>>> import numpy as np
>>> from numpy import linalg as LA
>>> np.set_printoptions(suppress=True, linewidth=200)
>>> J = np.array([[0.1, -0.4, -0.4, -1.4, 1.3, -0.5, 0.1],
...     [-1.4, -0.2, -0.5, -0.3, -3.4, 0.5, 1.1],
...     [-0.9, 0.1, 0.3, -0.3, 0.5, 0.3, -0.2],
...     [-0.1, -0.1, -2.3, 1.8, 0.4, 1.7, 0.7],
...     [1.9, 0.1, -0.4, 0.3, -0.6, 1.2, -1.2],
...     [1.7, -2.3, -0.1, -0.2, 0.4, -1.8, -0.9],
...     [1.3, 1.0, -0.1, -1.0, 0.6, -1.6, -1.5],
...     [0.9, -1.8, 0.7, -2.1, -0.2, -0.2, 0.6],
...     [2.4, -0.9, -1.8, -0.3, -2.3, -0.8, -0.6],
...     [-0.8, -0.7, -1.1, 0.0, 1.2, 0.0, -0.6]])
>>> rng = np.random.default_rng(949028)
>>> J[3] = J[4] + 0.05 * rng.normal(size=7)
>>> print(J.round(2))
[[ 0.1  -0.4  -0.4  -1.4   1.3  -0.5   0.1 ]
 [-1.4  -0.2  -0.5  -0.3  -3.4   0.5   1.1 ]
 [-0.9   0.1   0.3  -0.3   0.5   0.3  -0.2 ]
 [ 1.9   0.16 -0.34  0.3  -0.61  1.15 -1.28]
 [ 1.9   0.1  -0.4   0.3  -0.6   1.2  -1.2 ]
 [ 1.7  -2.3  -0.1  -0.2   0.4  -1.8  -0.9 ]
 [ 1.3   1.   -0.1  -1.    0.6  -1.6  -1.5 ]
 [ 0.9  -1.8   0.7  -2.1  -0.2  -0.2   0.6 ]
 [ 2.4  -0.9  -1.8  -0.3  -2.3  -0.8  -0.6 ]
 [-0.8  -0.7  -1.1   0.    1.2   0.   -0.6 ]]
>>> x = np.array([2, 2, 1, -1, 0, 0, -3])
>>> print(np.sign((J @ x).round(6)))
[ 1. -1. -1.  1.  1.  1.  1. -1.  1. -1.]
>>> print(np.round(J * x, 2))
[[ 0.2  -0.8  -0.4   1.4   0.   -0.   -0.3 ]
 [-2.8  -0.4  -0.5   0.3  -0.    0.   -3.3 ]
 [-1.8   0.2   0.3   0.3   0.    0.    0.6 ]
 [ 3.79  0.33 -0.34 -0.3  -0.    0.    3.84]
 [ 3.8   0.2  -0.4  -0.3  -0.    0.    3.6 ]
 [ 3.4  -4.6  -0.1   0.2   0.   -0.    2.7 ]
 [ 2.6   2.   -0.1   1.    0.   -0.    4.5 ]
 [ 1.8  -3.6   0.7   2.1  -0.   -0.   -1.8 ]
 [ 4.8  -1.8  -1.8   0.3  -0.   -0.    1.8 ]
 [-1.6  -1.4  -1.1  -0.    0.    0.    1.8 ]]
>>> print(np.round(J @ x, 2))
[ 0.1  -6.7  -0.4   7.32  6.9   1.6  10.   -0.8   3.3  -2.3 ]
>>> print(np.round((J * x).sum(axis=1), 2))
[ 0.1  -6.7  -0.4   7.32  6.9   1.6  10.   -0.8   3.3  -2.3 ]
>>> print(np.round(np.einsum("ij,j->i", J, x), 2))
[ 0.1  -6.7  -0.4   7.32  6.9   1.6  10.   -0.8   3.3  -2.3 ]
>>> print(np.round(J @ np.ones(7), 2))
[-1.2  -4.2  -0.2   1.29  1.3  -3.2  -1.3  -2.1  -4.3  -2.  ]
>>> print(LA.norm(J @ x) <= LA.norm(J, 2) * LA.norm(x) + 1e-9)
True
>>> print(np.round(J @ np.eye(7)[1], 2))
[-0.4  -0.2   0.1   0.16  0.1  -2.3   1.   -1.8  -0.9  -0.7 ]
